In [1]: import numpy as np

In [2]: import numpy.linalg as la

In [3]: np.set_printoptions(precision=1, suppress=True, linewidth=140)

In [4]: rd = lambda a: np.round(a, 1) + 0

In [5]: arr = np.loadtxt("dump.csv", delimiter=",")

In [6]: arr
Out[6]: 
array([[-22. ,  -2.6,   1.7,   0. ],
       [ 48. ,  -0.1,   1.1,  -1.5],
       [  4. ,   0.2,  -0.2,  -0.9],
       [ 40. ,   1.1,  -0.8,   0.4],
       [ 12. ,   0.8,  -0.8,   0.3],
       [-34. ,   0.6,  -1.8,   1.9],
       [ 12. ,   1.4,   0.6,  -0.5],
       [-14. ,  -0.7,   0.8,   0.2],
       [  4. ,  -1.2,   1.1,  -0.8],
       [ -4. ,   1.9,  -0.3,  -0.5]])

In [7]: rd(la.norm(arr[9] - arr[4]))
Out[7]: np.float64(16.1)

In [8]: rd(la.norm(arr, axis=1))
Out[8]: array([22.2, 48. ,  4.1, 40. , 12.1, 34.1, 12.1, 14. ,  4.4,  4.5])

In [9]: rd(la.norm(arr, 2))
Out[9]: np.float64(78.0)

In [10]: rd(la.norm(arr, 1)), rd(la.norm(arr, np.inf))
Out[10]: (np.float64(194.0), np.float64(50.7))

In [11]: rd(la.norm(arr[9], 1)), rd(la.norm(arr[9], np.inf))
Out[11]: (np.float64(6.7), np.float64(4.0))

In [12]: rd(arr[9] @ arr[4])
Out[12]: np.float64(-46.4)

In [13]: rd(la.norm(arr) ** 2 / la.norm(arr, 2) ** 2)
Out[13]: np.float64(1.0)

In [14]: rd(la.norm(arr, "nuc"))
Out[14]: np.float64(86.3)

In [15]: arr.ravel(order="F")
Out[15]: 
array([-22. ,  48. ,   4. ,  40. ,  12. , -34. ,  12. , -14. ,   4. ,  -4. ,  -2.6,  -0.1,   0.2,   1.1,   0.8,   0.6,   1.4,  -0.7,  -1.2,
         1.9,   1.7,   1.1,  -0.2,  -0.8,  -0.8,  -1.8,   0.6,   0.8,   1.1,  -0.3,   0. ,  -1.5,  -0.9,   0.4,   0.3,   1.9,  -0.5,   0.2,
        -0.8,  -0.5])

In [16]: arr.reshape(2, -1)
Out[16]: 
array([[-22. ,  -2.6,   1.7,   0. ,  48. ,  -0.1,   1.1,  -1.5,   4. ,   0.2,  -0.2,  -0.9,  40. ,   1.1,  -0.8,   0.4,  12. ,   0.8,
         -0.8,   0.3],
       [-34. ,   0.6,  -1.8,   1.9,  12. ,   1.4,   0.6,  -0.5, -14. ,  -0.7,   0.8,   0.2,   4. ,  -1.2,   1.1,  -0.8,  -4. ,   1.9,
         -0.3,  -0.5]])

In [17]: blk = arr.reshape(10, 2, -1)

In [18]: rd(np.einsum("ihd,ihd->ih", blk, blk))
Out[18]: 
array([[ 490.8,    2.9],
       [2304. ,    3.5],
       [  16. ,    0.8],
       [1601.2,    0.8],
       [ 144.6,    0.7],
       [1156.4,    6.8],
       [ 146. ,    0.6],
       [ 196.5,    0.7],
       [  17.4,    1.9],
       [  19.6,    0.3]])

In [19]: blk.shape
Out[19]: (10, 2, 2)

In [20]: blk[:, 0]
Out[20]: 
array([[-22. ,  -2.6],
       [ 48. ,  -0.1],
       [  4. ,   0.2],
       [ 40. ,   1.1],
       [ 12. ,   0.8],
       [-34. ,   0.6],
       [ 12. ,   1.4],
       [-14. ,  -0.7],
       [  4. ,  -1.2],
       [ -4. ,   1.9]])

In [21]: np.einsum("ihd,jhd->hij", blk, blk).shape
Out[21]: (2, 10, 10)
